% python3 -q
>>> import numpy as np
>>> import numpy.linalg as la
>>> np.set_printoptions(precision=3, suppress=True, linewidth=200)
>>> def tidy(a):
...     return np.round(a, 3) + 0
... 
>>> m1 = np.load("a.npy")
>>> m1
array([[3., 1., 0., 0., 0., 0., 0., 0., 0., 0., 0., 0., 0., 0.],
       [0., 3., 1., 0., 0., 0., 0., 0., 0., 0., 0., 0., 0., 0.],
       [0., 0., 3., 1., 0., 0., 0., 0., 0., 0., 0., 0., 0., 0.],
       [0., 0., 0., 3., 1., 0., 0., 0., 0., 0., 0., 0., 0., 0.],
       [0., 0., 0., 0., 3., 1., 0., 0., 0., 0., 0., 0., 0., 0.],
       [0., 0., 0., 0., 0., 3., 1., 0., 0., 0., 0., 0., 0., 0.],
       [0., 0., 0., 0., 0., 0., 3., 1., 0., 0., 0., 0., 0., 0.],
       [0., 0., 0., 0., 0., 0., 0., 3., 1., 0., 0., 0., 0., 0.],
       [0., 0., 0., 0., 0., 0., 0., 0., 3., 1., 0., 0., 0., 0.],
       [0., 0., 0., 0., 0., 0., 0., 0., 0., 3., 1., 0., 0., 0.],
       [0., 0., 0., 0., 0., 0., 0., 0., 0., 0., 3., 1., 0., 0.],
       [0., 0., 0., 0., 0., 0., 0., 0., 0., 0., 0., 3., 1., 0.],
       [0., 0., 0., 0., 0., 0., 0., 0., 0., 0., 0., 0., 3., 1.],
       [0., 0., 0., 0., 0., 0., 0., 0., 0., 0., 0., 0., 0., 3.]])
>>> # triangular, det is the product of the diagonal
>>> np.trace(m1)
np.float64(42.0)
>>> tidy(np.sort(np.abs(la.eigvals(m1))))
array([3., 3., 3., 3., 3., 3., 3., 3., 3., 3., 3., 3., 3., 3.])
>>> np.allclose(m1 @ m1.T, m1.T @ m1)
False
>>> m1.inv()
Traceback (most recent call last):
  File "<python-input-10>", line 1, in <module>
    m1.inv()
    ^^^^^^
AttributeError: 'numpy.ndarray' object has no attribute 'inv'
